$ python -q
>>> import numpy as np
>>> import numpy.linalg as la
>>> np.set_printoptions(suppress=True, linewidth=160)
>>> rng = np.random.default_rng(798)
>>> M = np.triu(rng.random((4, 4)) < 0.6, 1).astype(int)
>>> M = M + M.T
>>> print(M)
[[0 0 1 1]
 [0 0 1 0]
 [1 1 0 1]
 [1 0 1 0]]
>>> r0 = np.array([3, 0, 0, 3])
>>> out = M + np.outer(r0, np.eye(4)[3])
>>> print(la.matrix_rank(out - M))
1
>>> print(round(float(la.det(out) / la.det(M)), 2), np.round(1 + la.solve(M, r0)[3], 2))
4.0 4.0
>>> w, V = la.eigh(M)
>>> print(np.round(V.T @ M @ V, 2) + 0)
[[-1.48  0.    0.    0.  ]
 [ 0.   -1.    0.    0.  ]
 [ 0.    0.    0.31  0.  ]
 [ 0.    0.    0.    2.17]]
>>> print(np.unique(w.round(6) + 0, return_counts=True)[1])
[1 1 1 1]
>>> z = rng.permutation(4)
>>> print(z)
[2 0 1 3]
>>> out = M[z][:, z]
>>> print(np.diag(out))
[0 0 0 0]
>>> print(np.trace(out))
0
>>> E = np.loadtxt("mat.csv", delimiter=",")
>>> print(E)
[[0. 6.]
 [0. 2.]]
>>> # looks like rank 1
>>> print(E @ E.T)
[[36. 12.]
 [12.  4.]]
>>> print(E[:, 0] @ E[:, 1])
0.0
>>> print(E.T @ E)
[[ 0.  0.]
 [ 0. 40.]]
>>> print(np.allclose(E[:-1].T @ la.lstsq(E[:-1].T, E[-1])[0], E[-1]))
True
>>> print(la.lstsq(E[:-1].T, E[-1])[2])
1
>>> print(round(np.trace(la.pinv(E) @ E), 2))
1.0
>>> print(np.unique(E.round(6), axis=0).shape)
(2, 2)
>>> J = np.load("test9.npy")
>>> print(J)
[[ 5.02  9.    3.    2.  ]
 [ 6.    4.02  4.   -5.  ]
 [ 0.   -3.    0.02 -3.  ]
 [ 5.    9.    3.    2.02]]
>>> print(round(la.norm(J, 2) / la.norm(J), 2))
0.91
>>> print([round(float(x), 2) for x in la.svd(J, compute_uv=False)[:3]])
[17.1, 7.55, 0.14]
>>> Uu, sigma, vt = la.svd(E)
>>> print(np.argmax(sigma[:-1] / (sigma[1:] + 1e-6)) + 1)
1
>>> out = Uu[:, :1] @ np.diag(sigma[:1]) @ vt[:1]
>>> print(la.matrix_rank(out))
1
>>> print(la.matrix_rank(E, rtol=0.05))
1
>>> print(out.round(2))
[[0. 6.]
 [0. 2.]]
>>> Uu, sigma, vt = la.svd(J)
>>> print(sigma.round(2) + 0)
[17.1   7.55  0.14  0.  ]
>>> out = Uu[:, :2] @ np.diag(sigma[:2]) @ vt[:2]
>>> print(round(float(la.norm(J - out) / la.norm(J)), 2))
0.01
>>> print(la.matrix_rank(J, rtol=0.05))
2
>>> out = J / np.sqrt((J ** 2).mean(axis=1, keepdims=True))
>>> print(la.matrix_rank(out) == la.matrix_rank(J))
True
>>> print(np.round(J - J.mean(axis=1, keepdims=True), 2))
[[ 0.26  4.24 -1.76 -2.76]
 [ 3.74  1.76  1.74 -7.26]
 [ 1.5  -1.5   1.52 -1.5 ]
 [ 0.25  4.24 -1.76 -2.74]]
>>> print(out[0].round(2))
[0.92 1.65 0.55 0.37]
>>> hat = np.triu(np.array([[-2, -1, -3, 1], [3, -1, 3, 3], [-3, -1, 1, 3], [-3, -3, -2, 3]]), 1) + np.eye(4)
>>> out = hat @ J @ la.inv(hat)
>>> print(la.matrix_rank(out))
4
>>> print(np.round(hat @ J - J @ hat, 2))
[[ -1.  19. -13. -25.]
 [ 15.  24.  15. -33.]
 [ 15.  27.  18.  15.]
 [  0.   5. -12. -41.]]
>>> print(np.round(np.trace(out), 2), round(np.trace(J), 2))
11.08 11.08
>>> X = np.load("sample5.npy")
>>> print(X)
[[-2.98  3.   -2.   -3.  ]
 [-2.   -0.98 -2.    1.  ]
 [ 2.   -3.    0.02  2.  ]
 [-3.    3.   -2.   -2.98]]
>>> print((X + X.T) / 2)
[[-2.98  0.5   0.   -3.  ]
 [ 0.5  -0.98 -2.5   2.  ]
 [ 0.   -2.5   0.02  0.  ]
 [-3.    2.    0.   -2.98]]
>>> print(np.allclose(X @ X.T, X.T @ X))
False
>>> K = np.load("m.npy")
>>> print(K)
[[  0   2   1]
 [ -2   1   1]
 [ -1  -2   0]
 [ -1   1  -1]
 [  1  -2   0]
 [  2  -2  -3]
 [  1  -3  -2]
 [ -2  -3  -2]
 [ -5  -4  -5]
 [ -3  -4  -5]
 [ -2  -6  -3]
 [ -4  -9  -4]
 [ -4 -10  -6]
 [ -2  -8  -4]
 [ -2  -7  -5]
 [  1  -7  -7]
 [ -1 -10  -7]]
>>> C2 = np.cov(K, rowvar=False)
>>> print(np.argsort(-K.std(axis=0).round(6), kind="stable"))
[1 2 0]
>>> print(C2.shape)
(3, 3)
>>> print(np.round(K.std(axis=0), 2))
[1.91 3.71 2.55]
>>> t3 = np.stack([K, -1 * K, K[::-1]])
>>> print(t3.shape)
(3, 17, 3)
>>> print(np.round(la.norm(t3, axis=(1, 2)), 2))
[30.22 30.22 30.22]
>>> D = la.norm(K[:, None] - K[None], axis=-1)
>>> print(np.flatnonzero(D[6] < D.mean() / 2))
[2 4 5 6 7]
>>> print(np.unravel_index(D.round(6).argmax(), D.shape))
(np.int64(0), np.int64(12))
>>> print(D.mean(axis=1).argmax())
0
>>> print(D[:5, :5].round(2))
[[0.   2.24 4.24 2.45 4.24]
 [2.24 0.   3.32 2.24 4.36]
 [4.24 3.32 0.   3.16 2.  ]
 [2.45 2.24 3.16 0.   3.74]
 [4.24 4.36 2.   3.74 0.  ]]
>>> z = K[:, 2] > np.median(K[:, 2])
>>> r0 = K[z].mean(axis=0) - K[~z].mean(axis=0)
>>> print(np.round((((K - K.mean(axis=0)) @ r0 > 0) == z).mean(), 2))
0.94
>>> print(r0.round(2))
[1.43 5.84 4.47]
>>> print(np.argsort(-np.abs(r0).round(6), kind="stable"))
[1 2 0]
>>> hat = K @ la.solve(K.T @ K, K.T)
>>> print(np.round(np.diag(hat), 2))
[0.02 0.1  0.06 0.11 0.1  0.21 0.08 0.04 0.47 0.26 0.1  0.31 0.22 0.17 0.09 0.42 0.24]
>>> W0 = np.loadtxt("out11.csv", delimiter=",")
>>> print(W0)
[[ -3.   1.  -8.]
 [  5.  -6.  -9.]
 [ -8.  -7.   0.]
 [ 17. -23. -44.]]
>>> # row 3 dominates
>>> theta = np.radians(90)
>>> Rm = np.eye(4)
>>> Rm[0, 0] = Rm[1, 1] = np.cos(theta)
>>> Rm[0, 1], Rm[1, 0] = -np.sin(theta), np.sin(theta)
>>> print(Rm.round(2) + 0)
[[ 0. -1.  0.  0.]
 [ 1.  0.  0.  0.]
 [ 0.  0.  1.  0.]
 [ 0.  0.  0.  1.]]
>>> out = M @ Rm.T
>>> print(round(float(la.det(Rm)), 2), np.trace(Rm))
1.0 2.0
>>> print(np.abs(out - M).max(axis=0))
[2. 1. 0. 0.]
>>> print(np.allclose(la.norm(M, axis=1), la.norm(out, axis=1)))
True
>>> print(W0[3] @ W0[0])
278.0
>>> print(round(la.norm(W0, 1), 2), round(float(la.norm(W0, np.inf)), 2))
61.0 84.0
>>> print(np.round(la.norm(W0, axis=0), 2))
[19.67 24.8  45.62]
>>> print(np.round(np.abs(la.eigvals(J)).max(), 2))
6.28
>>> print((J - J.T) / 2)
[[ 0.   1.5  1.5 -1.5]
 [-1.5  0.   3.5 -7. ]
 [-1.5 -3.5  0.  -3. ]
 [ 1.5  7.   3.   0. ]]
>>> print(round(la.det(J), 2))
0.08
>>> out = E / la.norm(E, axis=1, keepdims=True)
>>> C2 = out @ out.T
>>> print(np.round(la.norm(out, axis=1), 2))
[1. 1.]
>>> print(C2)
[[1. 1.]
 [1. 1.]]
>>> print((np.abs(C2) > 0.9).astype(int))
[[1 1]
 [1 1]]
>>> print(np.argwhere(np.triu(np.abs(C2) > 0.95, 1)))
[[0 1]]
>>> print(C2[1])
[1. 1.]
>>> data = np.diag(np.array([-4, 0])) + 4 * np.eye(2, k=1) + 4 * np.eye(2, k=-1)
>>> print(data)
[[-4.  4.]
 [ 4.  0.]]
>>> # equal to its transpose
>>> print(round(float(la.det(data.T)), 2))
-16.0
>>> print(np.kron(np.eye(2, dtype=int), data))
[[-4.  4. -0.  0.]
 [ 4.  0.  0.  0.]
 [-0.  0. -4.  4.]
 [ 0.  0.  4.  0.]]
>>> print(np.round(np.poly(data), 2))
[  1.   4. -16.]
>>> print(np.einsum("ii->", data))
-4.0
>>> print(round(la.det(data[::-1]), 2))
16.0
>>> print(np.round(la.det(2 * data), 2), np.round(la.det(data), 2))
-64.0 -16.0
>>> print(np.round(la.eigvals(data), 2))
[-6.47  2.47]
>>> print(np.einsum("ij,ji->", data, data))
48.0
>>> print(round(la.eigvals(data).sum().real, 2))
-4.0
>>> r0 = np.array([2, 2])
>>> out = data + np.outer(r0, np.eye(2)[1])
>>> print(out)
[[-4.  6.]
 [ 4.  2.]]
>>> print(round(float(la.det(out) / la.det(data)), 2), round(float(1 + la.solve(data, r0)[1]), 2))
2.0 2.0
>>> print(la.matrix_rank(out - data))
1
>>> print(la.matrix_rank(la.inv(out) - la.inv(data), tol=1e-8))
1
>>> print(W0.sum(axis=1))
[-10. -10. -15. -50.]
>>> print(la.matrix_rank(W0))
3
>>> print(np.round(la.svd(W0, compute_uv=False), 2))
[54.05 10.77  6.74]
>>> theta = np.deg2rad(120)
>>> feats = np.eye(3)
>>> feats[np.ix_([1, 0], [1, 0])] = [[np.cos(theta), -np.sin(theta)], [np.sin(theta), np.cos(theta)]]
>>> print(feats.round(2))
[[-0.5   0.87  0.  ]
 [-0.87 -0.5   0.  ]
 [ 0.    0.    1.  ]]
>>> # orthonormal columns
>>> x0 = np.array([2, 5, 5])
>>> print([p for p in range(1, 25) if np.allclose(la.matrix_power(feats, p), np.eye(3))])
[3, 6, 9, 12, 15, 18, 21, 24]
>>> print(feats.T @ (feats @ x0))
[2. 5. 5.]
>>> print(3 - la.matrix_rank(feats - np.eye(3), tol=1e-8))
1
>>> print(np.round(la.inv(feats), 2))
[[-0.5  -0.87 -0.  ]
 [ 0.87 -0.5   0.  ]
 [ 0.    0.    1.  ]]
>>> r0 = np.array([1, -3, 0])
>>> out = feats + np.outer(r0, np.eye(3)[0])
>>> print(round(float(la.det(out) / la.det(feats)), 2), np.round(1 + la.solve(feats, r0)[0], 2))
3.1 3.1
>>> print(la.matrix_rank(la.inv(out) - la.inv(feats), tol=1e-8))
1
>>> print(K - K[0])
[[  0   0   0]
 [ -2  -1   0]
 [ -1  -4  -1]
 [ -1  -1  -2]
 [  1  -4  -1]
 [  2  -4  -4]
 [  1  -5  -3]
 [ -2  -5  -3]
 [ -5  -6  -6]
 [ -3  -6  -6]
 [ -2  -8  -4]
 [ -4 -11  -5]
 [ -4 -12  -7]
 [ -2 -10  -5]
 [ -2  -9  -6]
 [  1  -9  -8]
 [ -1 -12  -8]]
>>> print(K.sum(axis=1))
[  3   0  -3  -1  -1  -3  -4  -7 -14 -12 -11 -17 -20 -14 -14 -13 -18]
>>> print(np.count_nonzero(K))
48
>>> print(round(float(la.norm(K)), 2))
30.22
>>> print(np.unravel_index(np.abs(K).argmax(), K.shape))
(np.int64(12), np.int64(1))
>>> print(la.matrix_rank(K))
3
